% ipython --no-banner

In [1]: import numpy as np

In [2]: np.set_printoptions(precision=3, suppress=True, linewidth=140, floatmode="fixed")

In [3]: rd = lambda a: np.round(a, 3) + 0

In [4]: feats = np.array([[0.0, 0.0, 0.0, 2.0, -1.0, 2.0, 2.0],
   ...:     [0.0, 0.0, 0.0, -1.0, 2.0, 3.0, 1.0],
   ...:     [0.0, 0.0, 0.0, -1.0, 1.0, -1.0, -1.0],
   ...:     [2.0, -1.0, -1.0, 0.0, 0.0, 0.0, 0.0],
   ...:     [-1.0, 2.0, 1.0, 0.0, 0.0, 0.0, 0.0],
   ...:     [2.0, 3.0, -1.0, 0.0, 0.0, 0.0, 0.0],
   ...:     [2.0, 1.0, -1.0, 0.0, 0.0, 0.0, 0.0]])

In [5]: print(feats)
[[ 0.000  0.000  0.000  2.000 -1.000  2.000  2.000]
 [ 0.000  0.000  0.000 -1.000  2.000  3.000  1.000]
 [ 0.000  0.000  0.000 -1.000  1.000 -1.000 -1.000]
 [ 2.000 -1.000 -1.000  0.000  0.000  0.000  0.000]
 [-1.000  2.000  1.000  0.000  0.000  0.000  0.000]
 [ 2.000  3.000 -1.000  0.000  0.000  0.000  0.000]
 [ 2.000  1.000 -1.000  0.000  0.000  0.000  0.000]]

In [6]: np.unique(feats.round(6), axis=0).shape
Out[6]: (7, 7)

In [7]: rd(np.trace(np.linalg.pinv(feats) @ feats))
Out[7]: np.float64(6.0)

In [8]: E = np.loadtxt("w.csv", delimiter=",")

In [9]: print(E)
[[ 0.000 -1.000  0.000  0.000  0.000]
 [ 0.000  0.000  0.000  0.000 -3.000]
 [ 0.000  0.000  0.000  0.000 -3.000]
 [ 0.000  0.000  0.000 -1.000  0.000]
 [ 0.000  0.000  3.000  0.000  0.000]]

In [10]: print(rd(np.linalg.det(E.T)))
0.0

In [11]: rd(np.linalg.det(2 * E)), rd(np.linalg.det(E))
Out[11]: (np.float64(0.0), np.float64(0.0))

In [12]: print(np.einsum("ij,ji->", E, E))
-17.0

In [13]: rd(np.linalg.eigvals(E))
Out[13]: array([ 0.000+0.000j,  0.000+0.000j,  0.000+3.000j,  0.000-3.000j, -1.000+0.000j])

In [14]: rd(np.poly(E))
Out[14]: array([1.000, 1.000, 9.000, 9.000, 0.000, 0.000])

In [15]: u = np.array([-2, -1])

In [16]: print(np.polyval(u, E[3]))
[-1.000 -1.000 -1.000  1.000 -1.000]

In [17]: np.array([np.convolve(row, u, "same") for row in E])
Out[17]: 
array([[ 0.000,  2.000,  1.000,  0.000,  0.000],
       [ 0.000,  0.000,  0.000,  0.000,  6.000],
       [ 0.000,  0.000,  0.000,  0.000,  6.000],
       [ 0.000,  0.000,  0.000,  2.000,  1.000],
       [ 0.000,  0.000, -6.000, -3.000,  0.000]])

In [18]: np.trace(E)
Out[18]: np.float64(-1.0)

In [19]: (E - E.T) / 2
Out[19]: 
array([[ 0.000, -0.500,  0.000,  0.000,  0.000],
       [ 0.500,  0.000,  0.000,  0.000, -1.500],
       [ 0.000,  0.000,  0.000,  0.000, -3.000],
       [ 0.000,  0.000,  0.000,  0.000,  0.000],
       [ 0.000,  1.500,  3.000,  0.000,  0.000]])

In [20]: print(rd(np.abs(np.linalg.eigvals(E)).max()))
3.0

In [21]: (E + E.T) / 2
Out[21]: 
array([[ 0.000, -0.500,  0.000,  0.000,  0.000],
       [-0.500,  0.000,  0.000,  0.000, -1.500],
       [ 0.000,  0.000,  0.000,  0.000,  0.000],
       [ 0.000,  0.000,  0.000, -1.000,  0.000],
       [ 0.000, -1.500,  0.000,  0.000,  0.000]])

In [22]: rd(np.linalg.det(E))
Out[22]: np.float64(0.0)

In [23]: E @ E
Out[23]: 
array([[ 0.000,  0.000,  0.000,  0.000,  3.000],
       [ 0.000,  0.000, -9.000,  0.000,  0.000],
       [ 0.000,  0.000, -9.000,  0.000,  0.000],
       [ 0.000,  0.000,  0.000,  1.000,  0.000],
       [ 0.000,  0.000,  0.000,  0.000, -9.000]])

In [24]: np.allclose(E @ E.T, E.T @ E)
Out[24]: False

In [25]: rd(np.sort(np.abs(np.linalg.eigvals(E))))
Out[25]: array([0.000, 0.000, 1.000, 3.000, 3.000])

In [26]: vals, vecs = np.linalg.eigh(feats)

In [27]: x = np.array([3, 0, 3, 2, 3, 0, 1])

In [28]: rd(x @ feats @ x / (x @ x)), rd(vals[0]), rd(vals[-1])
Out[28]: (np.float64(0.562), np.float64(-4.475), np.float64(4.475))

In [29]: print(x @ feats @ x)
18.0
